$ ipython --no-banner

In [1]: import numpy as np

In [2]: from numpy import linalg as LA

In [3]: np.set_printoptions(precision=2, suppress=True, linewidth=120)

In [4]: W0 = np.loadtxt("a.csv", delimiter=",")

In [5]: W0
Out[5]: 
array([[ 0.17,  0.17, -0.28,  0.06,  0.17, -0.06],
       [ 0.17,  0.17, -0.28,  0.06,  0.17, -0.06],
       [-0.28, -0.28,  0.46, -0.09, -0.28,  0.09],
       [ 0.06,  0.06, -0.09,  0.02,  0.06, -0.02],
       [ 0.17,  0.17, -0.28,  0.06,  0.17, -0.06],
       [-0.06, -0.06,  0.09, -0.02, -0.06,  0.02]])

In [6]: # null space of dimension 5

In [7]: vals, vecs = LA.eigvalsh(W0)
---------------------------------------------------------------------------
ValueError                                Traceback (most recent call last)
Cell In[7], line 1
----> 1 vals, vecs = LA.eigvalsh(W0)

ValueError: too many values to unpack (expected 2)

In [8]: vals, vecs = LA.eigh(W0)

In [9]: vals.round(2) + 0
Out[9]: array([0., 0., 0., 0., 0., 1.])

In [10]: np.round(vecs.T @ W0 @ vecs, 2) + 0
Out[10]: 
array([[0., 0., 0., 0., 0., 0.],
       [0., 0., 0., 0., 0., 0.],
       [0., 0., 0., 0., 0., 0.],
       [0., 0., 0., 0., 0., 0.],
       [0., 0., 0., 0., 0., 0.],
       [0., 0., 0., 0., 0., 1.]])

In [11]: np.abs(vecs[:, -1]).round(6).argmax()
Out[11]: np.int64(2)

In [12]: np.unique(vals.round(6) + 0, return_counts=True)[1]
Out[12]: array([5, 1])

In [13]: LA.eigvalsh(W0 + 3 * np.eye(6))
Out[13]: array([3., 3., 3., 3., 3., 4.])

In [14]: np.round(vecs.T @ vecs, 2) + 0
Out[14]: 
array([[1., 0., 0., 0., 0., 0.],
       [0., 1., 0., 0., 0., 0.],
       [0., 0., 1., 0., 0., 0.],
       [0., 0., 0., 1., 0., 0.],
       [0., 0., 0., 0., 1., 0.],
       [0., 0., 0., 0., 0., 1.]])

In [15]: LA.norm(W0, axis=1).argmax()
Out[15]: np.int64(2)

In [16]: round(float(LA.norm(W0) ** 2 / LA.norm(W0, 2) ** 2), 2)
Out[16]: 1.0

In [17]: np.round(LA.norm(W0[4] - W0[2]), 2)
Out[17]: np.float64(1.09)

In [18]: np.abs(np.diag(LA.qr(W0)[1])) > 1e-9
Out[18]: array([ True, False, False, False, False, False])

In [19]: np.allclose(W0[:-1].T @ LA.lstsq(W0[:-1].T, W0[-1])[0], W0[-1])
Out[19]: True

In [20]: W0 @ LA.pinv(W0) @ W0
Out[20]: 
array([[ 0.17,  0.17, -0.28,  0.06,  0.17, -0.06],
       [ 0.17,  0.17, -0.28,  0.06,  0.17, -0.06],
       [-0.28, -0.28,  0.46, -0.09, -0.28,  0.09],
       [ 0.06,  0.06, -0.09,  0.02,  0.06, -0.02],
       [ 0.17,  0.17, -0.28,  0.06,  0.17, -0.06],
       [-0.06, -0.06,  0.09, -0.02, -0.06,  0.02]])

In [21]: M2 = np.array([[0]])

In [22]: W2 = np.array([[-1, 0, 3, -3, 3, -1],
    ...:     [-1, 3, 2, 3, 3, 2],
    ...:     [1, 2, -2, -1, 1, -1],
    ...:     [0, 2, 1, 0, -2, 3],
    ...:     [2, -1, 2, -2, -1, -3],
    ...:     [3, 2, -2, -3, 2, 3]])

In [23]: mat = np.block([[M2, np.array([[0, 2, -6, 4, 6, 9]])], [np.zeros((6, 1)), W2]])

In [24]: mat
Out[24]: 
array([[ 0.,  0.,  2., -6.,  4.,  6.,  9.],
       [ 0., -1.,  0.,  3., -3.,  3., -1.],
       [ 0., -1.,  3.,  2.,  3.,  3.,  2.],
       [ 0.,  1.,  2., -2., -1.,  1., -1.],
       [ 0.,  0.,  2.,  1.,  0., -2.,  3.],
       [ 0.,  2., -1.,  2., -2., -1., -3.],
       [ 0.,  3.,  2., -2., -3.,  2.,  3.]])

In [25]: # rows and columns are dependent

In [26]: LA.matrix_rank(mat, rtol=0.1)
Out[26]: np.int64(6)

In [27]: np.argsort(-LA.norm(mat, axis=0).round(6), kind="stable")[:3]
Out[27]: array([6, 5, 3])

In [28]: LA.cond(mat) > 100
Out[28]: np.True_

In [29]: [round(float(x), 2) for x in LA.svd(mat, compute_uv=False)[:3]]
Out[29]: [14.74, 6.52, 6.01]

In [30]: rk = LA.matrix_rank(mat)

In [31]: rk
Out[31]: np.int64(6)

In [32]: ns = LA.svd(mat)[2][rk:].T

In [33]: [int(LA.matrix_rank(mat[:, :j + 1])) for j in range(7)]
Out[33]: [0, 1, 2, 3, 4, 5, 6]

In [34]: ns.shape
Out[34]: (7, 1)

In [35]: mat @ ns
Out[35]: 
array([[0.],
       [0.],
       [0.],
       [0.],
       [0.],
       [0.],
       [0.]])

In [36]: rng = np.random.default_rng(99658)

In [37]: feats = np.eye(8, dtype=int)[rng.permutation(8)] * np.array([-5, 0, 3, 2, 3, 4, 1, 3])

In [38]: feats
Out[38]: 
array([[ 0,  0,  0,  2,  0,  0,  0,  0],
       [ 0,  0,  0,  0,  0,  0,  0,  0],
       [ 0,  0,  0,  0,  0,  0,  1,  0],
       [ 0,  0,  0,  0,  0,  0,  0,  3],
       [ 0,  0,  0,  0,  0,  4,  0,  0],
       [ 0,  0,  0,  0,  3,  0,  0,  0],
       [-5,  0,  0,  0,  0,  0,  0,  0],
       [ 0,  0,  3,  0,  0,  0,  0,  0]])

In [39]: # rows and columns are dependent

In [40]: left, s, VT = LA.svd(feats)

In [41]: s
Out[41]: array([5., 4., 3., 3., 3., 2., 1., 0.])

In [42]: M2 = left[:, :7] @ np.diag(s[:7]) @ VT[:7]

In [43]: round(LA.norm(feats - M2, 2), 2), s[7]
Out[43]: (np.float64(0.0), np.float64(0.0))

In [44]: M2
Out[44]: 
array([[ 0.,  0.,  0.,  2.,  0.,  0.,  0.,  0.],
       [ 0.,  0.,  0.,  0.,  0.,  0.,  0.,  0.],
       [ 0.,  0.,  0.,  0.,  0.,  0.,  1.,  0.],
       [ 0.,  0.,  0.,  0.,  0.,  0.,  0.,  3.],
       [ 0.,  0.,  0.,  0.,  0.,  4.,  0.,  0.],
       [ 0.,  0.,  0.,  0.,  3.,  0.,  0.,  0.],
       [-5.,  0.,  0.,  0.,  0.,  0.,  0.,  0.],
       [ 0.,  0.,  3.,  0.,  0.,  0.,  0.,  0.]])

In [45]: LA.matrix_rank(feats, rtol=0.05)
Out[45]: np.int64(7)

In [46]: LA.matrix_rank(M2)
Out[46]: np.int64(7)

In [47]: labels = rng.permutation(7)

In [48]: labels
Out[48]: array([0, 6, 3, 2, 1, 5, 4])

In [49]: M2 = mat[labels][:, labels]

In [50]: np.allclose(M2, mat)
Out[50]: False

In [51]: round(float(LA.det(M2)), 2), np.round(LA.det(mat[labels]), 2)
Out[51]: (0.0, np.float64(0.0))

In [52]: (feats != 0).astype(int)
Out[52]: 
array([[0, 0, 0, 1, 0, 0, 0, 0],
       [0, 0, 0, 0, 0, 0, 0, 0],
       [0, 0, 0, 0, 0, 0, 1, 0],
       [0, 0, 0, 0, 0, 0, 0, 1],
       [0, 0, 0, 0, 0, 1, 0, 0],
       [0, 0, 0, 0, 1, 0, 0, 0],
       [1, 0, 0, 0, 0, 0, 0, 0],
       [0, 0, 1, 0, 0, 0, 0, 0]])

In [53]: (LA.matrix_power((feats != 0) + (feats.T != 0) + np.eye(8), 8) > 0).astype(int)
Out[53]: 
array([[1, 0, 1, 1, 0, 0, 1, 1],
       [0, 1, 0, 0, 0, 0, 0, 0],
       [1, 0, 1, 1, 0, 0, 1, 1],
       [1, 0, 1, 1, 0, 0, 1, 1],
       [0, 0, 0, 0, 1, 1, 0, 0],
       [0, 0, 0, 0, 1, 1, 0, 0],
       [1, 0, 1, 1, 0, 0, 1, 1],
       [1, 0, 1, 1, 0, 0, 1, 1]])

In [54]: feats @ feats
Out[54]: 
array([[  0,   0,   0,   0,   0,   0,   0,   6],
       [  0,   0,   0,   0,   0,   0,   0,   0],
       [ -5,   0,   0,   0,   0,   0,   0,   0],
       [  0,   0,   9,   0,   0,   0,   0,   0],
       [  0,   0,   0,   0,  12,   0,   0,   0],
       [  0,   0,   0,   0,   0,  12,   0,   0],
       [  0,   0,   0, -10,   0,   0,   0,   0],
       [  0,   0,   0,   0,   0,   0,   3,   0]])

In [55]: np.sort(LA.eigvals(feats).real)
Out[55]: array([-3.46, -2.46, -0.76, -0.76,  0.  ,  1.99,  1.99,  3.46])

In [56]: round(LA.det(feats), 2)
Out[56]: np.float64(0.0)

In [57]: rk = LA.matrix_rank(feats)

In [58]: rk
Out[58]: np.int64(7)

In [59]: ns = LA.svd(feats)[2][rk:].T

In [60]: [int(LA.matrix_rank(feats[:, :j + 1])) for j in range(8)]
Out[60]: [1, 1, 2, 3, 4, 5, 6, 7]

In [61]: LA.matrix_rank(feats.T @ feats), LA.matrix_rank(feats @ feats.T)
Out[61]: (np.int64(7), np.int64(7))

In [62]: ns[:, 0] / ns[np.abs(ns[:, 0]).round(6).argmax(), 0]
Out[62]: array([0., 1., 0., 0., 0., 0., 0., 0.])

In [63]: M = np.load("layer14.npy")

In [64]: M
Out[64]: 
array([[ 8, -9, -2,  2, -8, -2,  6, -9],
       [ 2,  0,  8, -3,  5, -5, -2,  9],
       [-4,  0,  6,  0, -6, -8, -4,  4],
       [ 3,  1,  9, -2,  8,  0, -5,  8],
       [ 7, -2,  2, -4,  5,  4,  4,  6],
       [-2, -8,  4,  6, -8, -3, -4, -9],
       [-9, -5,  2,  0, -3,  6, -4,  0],
       [ 4, -3, -4, -2, -1,  0, -8,  8]])

In [65]: q, vecs = LA.qr(M[:, :1])[0], LA.qr(M[:, 1:])[0]

In [66]: s = LA.svd(q.T @ vecs, compute_uv=False)

In [67]: s
Out[67]: array([0.95])

In [68]: (s > 0.9).sum()
Out[68]: np.int64(1)

In [69]: np.degrees(np.arccos(s.clip(0, 1)))
Out[69]: array([18.93])

In [70]: labels = rng.permutation(8)

In [71]: labels
Out[71]: array([7, 5, 0, 2, 4, 3, 6, 1])

In [72]: M2 = M[labels][:, labels]

In [73]: np.diag(M2)
Out[73]: array([ 8, -3,  8,  6,  5, -2, -4,  0])

In [74]: x = np.array([0, 3, 2, 2, 3, 1, 2, 3])

In [75]: target = M @ x

In [76]: target
Out[76]: array([-68,  43, -10,  55,  35, -66, -22, -16])

In [77]: LA.solve(M, -2 * target)
Out[77]: array([-0., -6., -4., -4., -6., -2., -4., -6.])

In [78]: np.round(LA.solve(M, M[:, 0]), 2) + 0
Out[78]: array([1., 0., 0., 0., 0., 0., 0., 0.])

In [79]: np.round(LA.solve(M, target + M[:, 3]), 2) + 0
Out[79]: array([0., 3., 2., 3., 3., 1., 2., 3.])

In [80]: x = np.array([-5, -1, 7, -1, -9, 4, -5, -8])

In [81]: h = np.maximum(M @ x, 0)

In [82]: h
Out[82]: array([ 59,   0,  72,   0,   0, 192, 135,   0])

In [83]: M.T @ h
Out[83]: array([-1415, -2742,  1352,  1270, -2845,  -460, -1242, -1971])

In [84]: K = np.array([[1, -1, 1, -1, -1, 1, -1, 1],
    ...:     [1, 1, 1, 1, -1, -1, -1, -1],
    ...:     [1, -1, -1, 1, -1, 1, 1, -1],
    ...:     [1, -1, -1, 1, 1, -1, -1, 1],
    ...:     [1, 1, -1, -1, 1, 1, -1, -1],
    ...:     [1, 1, 1, 1, 1, 1, 1, 1],
    ...:     [1, -1, 1, -1, 1, -1, 1, -1]])

In [85]: K
Out[85]: 
array([[ 1, -1,  1, -1, -1,  1, -1,  1],
       [ 1,  1,  1,  1, -1, -1, -1, -1],
       [ 1, -1, -1,  1, -1,  1,  1, -1],
       [ 1, -1, -1,  1,  1, -1, -1,  1],
       [ 1,  1, -1, -1,  1,  1, -1, -1],
       [ 1,  1,  1,  1,  1,  1,  1,  1],
       [ 1, -1,  1, -1,  1, -1,  1, -1]])

In [86]: f, r1 = K[3], K[1]

In [87]: f @ f
Out[87]: np.int64(8)

In [88]: f @ r1
Out[88]: np.int64(0)

In [89]: pr = (f @ r1) / (f @ f) * f

In [90]: LA.matrix_rank(np.outer(f, r1))
Out[90]: np.int64(1)

In [91]: pr
Out[91]: array([ 0., -0., -0.,  0.,  0., -0., -0.,  0.])

In [92]: np.outer(f, r1)
Out[92]: 
array([[ 1,  1,  1,  1, -1, -1, -1, -1],
       [-1, -1, -1, -1,  1,  1,  1,  1],
       [-1, -1, -1, -1,  1,  1,  1,  1],
       [ 1,  1,  1,  1, -1, -1, -1, -1],
       [ 1,  1,  1,  1, -1, -1, -1, -1],
       [-1, -1, -1, -1,  1,  1,  1,  1],
       [-1, -1, -1, -1,  1,  1,  1,  1],
       [ 1,  1,  1,  1, -1, -1, -1, -1]])

In [93]: ang = np.radians(60)

In [94]: r_ = np.eye(8)

In [95]: r_[4, 4] = r_[0, 0] = np.cos(ang)

In [96]: r_[4, 0], r_[0, 4] = -np.sin(ang), np.sin(ang)

In [97]: r_
Out[97]: 
array([[ 0.5 ,  0.  ,  0.  ,  0.  ,  0.87,  0.  ,  0.  ,  0.  ],
       [ 0.  ,  1.  ,  0.  ,  0.  ,  0.  ,  0.  ,  0.  ,  0.  ],
       [ 0.  ,  0.  ,  1.  ,  0.  ,  0.  ,  0.  ,  0.  ,  0.  ],
       [ 0.  ,  0.  ,  0.  ,  1.  ,  0.  ,  0.  ,  0.  ,  0.  ],
       [-0.87,  0.  ,  0.  ,  0.  ,  0.5 ,  0.  ,  0.  ,  0.  ],
       [ 0.  ,  0.  ,  0.  ,  0.  ,  0.  ,  1.  ,  0.  ,  0.  ],
       [ 0.  ,  0.  ,  0.  ,  0.  ,  0.  ,  0.  ,  1.  ,  0.  ],
       [ 0.  ,  0.  ,  0.  ,  0.  ,  0.  ,  0.  ,  0.  ,  1.  ]])

In [98]: M2 = K @ r_.T

In [99]: M2
Out[99]: 
array([[-0.37, -1.  ,  1.  , -1.  , -1.37,  1.  , -1.  ,  1.  ],
       [-0.37,  1.  ,  1.  ,  1.  , -1.37, -1.  , -1.  , -1.  ],
       [-0.37, -1.  , -1.  ,  1.  , -1.37,  1.  ,  1.  , -1.  ],
       [ 1.37, -1.  , -1.  ,  1.  , -0.37, -1.  , -1.  ,  1.  ],
       [ 1.37,  1.  , -1.  , -1.  , -0.37,  1.  , -1.  , -1.  ],
       [ 1.37,  1.  ,  1.  ,  1.  , -0.37,  1.  ,  1.  ,  1.  ],
       [ 1.37, -1.  ,  1.  , -1.  , -0.37, -1.  ,  1.  , -1.  ]])

In [100]: round(float(LA.det(r_)), 2), np.trace(r_)
Out[100]: (1.0, np.float64(7.0))

In [101]: data = np.loadtxt("block18.csv", delimiter=",")

In [102]: data
Out[102]: 
array([[ 0.,  0., -2.,  0.,  1.,  0.,  2.,  0.,  0., -1.],
       [ 0.,  0.,  0.,  2.,  2.,  0.,  1.,  0., -1.,  0.],
       [ 0.,  0.,  0.,  0.,  0.,  0., -2.,  0.,  2.,  2.],
       [ 0.,  0.,  0., -1.,  0.,  0.,  0., -1.,  0.,  0.],
       [ 0.,  0.,  0.,  2.,  0.,  0.,  0.,  1.,  0.,  0.],
       [ 0.,  0.,  2.,  0.,  1.,  0.,  0.,  0.,  2.,  0.],
       [ 0.,  0.,  0.,  0.,  0.,  0.,  0.,  0.,  0.,  0.],
       [ 0.,  0.,  0.,  2.,  0.,  0.,  0.,  0., -1.,  0.],
       [ 0., -1.,  0.,  2.,  0.,  0.,  1.,  0.,  0., -1.]])

In [103]: # column 5 repeats column 0

In [104]: np.allclose(data[:-1].T @ LA.lstsq(data[:-1].T, data[-1])[0], data[-1])
Out[104]: False

In [105]: np.round(data @ LA.pinv(data) @ data, 2) + 0
Out[105]: 
array([[ 0.,  0., -2.,  0.,  1.,  0.,  2.,  0.,  0., -1.],
       [ 0.,  0.,  0.,  2.,  2.,  0.,  1.,  0., -1.,  0.],
       [ 0.,  0.,  0.,  0.,  0.,  0., -2.,  0.,  2.,  2.],
       [ 0.,  0.,  0., -1.,  0.,  0.,  0., -1.,  0.,  0.],
       [ 0.,  0.,  0.,  2.,  0.,  0.,  0.,  1.,  0.,  0.],
       [ 0.,  0.,  2.,  0.,  1.,  0.,  0.,  0.,  2.,  0.],
       [ 0.,  0.,  0.,  0.,  0.,  0.,  0.,  0.,  0.,  0.],
       [ 0.,  0.,  0.,  2.,  0.,  0.,  0.,  0., -1.,  0.],
       [ 0., -1.,  0.,  2.,  0.,  0.,  1.,  0.,  0., -1.]])

In [106]: np.unique(data.round(6), axis=0).shape
Out[106]: (9, 10)

In [107]: np.abs(np.diag(LA.qr(data)[1])) > 1e-9
Out[107]: array([False,  True,  True,  True,  True, False, False,  True, False])

In [108]: LA.lstsq(data[:-1].T, data[-1])[2]
Out[108]: np.int32(6)

In [109]: try:
     ...:     LA.inv(data)
     ...: except LA.LinAlgError as e:
     ...:     print(repr(e))
     ...: 
LinAlgError('Last 2 dimensions of the array must be square')
